In [1]: import numpy as np

In [2]: np.set_printoptions(precision=3, suppress=True, linewidth=120, sign=" ")

In [3]: mat = np.minimum.outer(np.arange(1, 4), np.arange(1, 4)) * 2

In [4]: mat
Out[4]: 
array([[ 2,  2,  2],
       [ 2,  4,  4],
       [ 2,  4,  6]])

In [5]: evals, vecs = np.linalg.eigh(mat)

In [6]: np.linalg.eigvalsh(mat + -3 * np.eye(3))
Out[6]: array([-2.384, -1.714,  7.098])

In [7]: np.abs(vecs[:, -1]).round(6).argmax()
Out[7]: np.int64(2)

In [8]: np.round(vecs.T @ vecs, 3) + 0
Out[8]: 
array([[ 1.,  0.,  0.],
       [ 0.,  1.,  0.],
       [ 0.,  0.,  1.]])

In [9]: print(round(evals.sum(), 3), np.trace(mat))
12.0 12

In [10]: print(np.linalg.eigvalsh(mat @ mat))
[   0.379    1.654  101.966]

In [11]: np.unique(evals.round(6) + 0, return_counts=True)[1]
Out[11]: array([ 1,  1,  1])

In [12]: vecs @ np.diag(evals) @ vecs.T
Out[12]: 
array([[ 2.,  2.,  2.],
       [ 2.,  4.,  4.],
       [ 2.,  4.,  6.]])

In [13]: u = np.array([-1, 1, 0])

In [14]: np.cross(mat[0, :3], mat[2, :3])
Out[14]: array([ 4, -8,  4])

In [15]: np.correlate(mat[0], mat[2], "full")
Out[15]: array([ 12,  20,  24,  12,   4])

In [16]: np.convolve(mat[0], u)
Out[16]: array([-2,  0,  0,  2,  0])

In [17]: print(np.polyval(u, mat[0]))
[-2 -2 -2]

In [18]: Q, r_ = np.linalg.qr(mat)

In [19]: np.trace(Q @ Q.T)
Out[19]: np.float64(3.0)

In [20]: Q.shape, r_.shape
Out[20]: ((3, 3), (3, 3))

In [21]: Q @ r_
Out[21]: 
array([[ 2.,  2.,  2.],
       [ 2.,  4.,  4.],
       [ 2.,  4.,  6.]])

In [22]: L = np.linalg.cholesky(mat)

In [23]: print(np.diag(L) ** 2)
[ 2.  2.  2.]

In [24]: mat / np.sqrt(np.outer(np.diag(mat), np.diag(mat)))
Out[24]: 
array([[ 1.   ,  0.707,  0.577],
       [ 0.707,  1.   ,  0.816],
       [ 0.577,  0.816,  1.   ]])

In [25]: np.round(np.prod(np.diag(L)) ** 2, 3), round(float(np.linalg.det(mat)), 3)
Out[25]: (np.float64(8.0), 8.0)

In [26]: L
Out[26]: 
array([[ 1.414,  0.   ,  0.   ],
       [ 1.414,  1.414,  0.   ],
       [ 1.414,  1.414,  1.414]])

In [27]: vec = np.ones(3)

In [28]: for _ in range(6):
    ...:     vec = mat @ vec
    ...:     vec /= np.linalg.norm(vec)
    ...:     print(round(vec @ mat @ vec, 3))
    ...: 
10.086
10.098
10.098
10.098
10.098
10.098

In [29]: round(float(np.linalg.eigvalsh(mat)[-1]), 3)
Out[29]: 10.098

In [30]: vec
Out[30]: array([ 0.328,  0.591,  0.737])

In [31]: M2 = np.array([[0, 0, 1, 2], [1, 2, 2, 0], [1, 1, 2, 1], [0, 0, 0, 1]])

In [32]: data = np.triu(M2)

In [33]: data
Out[33]: 
array([[ 0,  0,  1,  2],
       [ 0,  2,  2,  0],
       [ 0,  0,  2,  1],
       [ 0,  0,  0,  1]])

In [34]: np.poly(data)
Out[34]: array([ 1., -5.,  8., -4.,  0.])

In [35]: print(np.kron(np.eye(2, dtype=int), data))
[[ 0  0  1  2  0  0  0  0]
 [ 0  2  2  0  0  0  0  0]
 [ 0  0  2  1  0  0  0  0]
 [ 0  0  0  1  0  0  0  0]
 [ 0  0  0  0  0  0  1  2]
 [ 0  0  0  0  0  2  2  0]
 [ 0  0  0  0  0  0  2  1]
 [ 0  0  0  0  0  0  0  1]]

In [36]: np.round(np.linalg.eigvals(data).sum().real, 3)
Out[36]: np.float64(5.0)

In [37]: round(np.linalg.det(data.T), 3)
Out[37]: np.float64(0.0)

In [38]: print(np.linalg.eigvals(data))
[ 0.  2.  2.  1.]
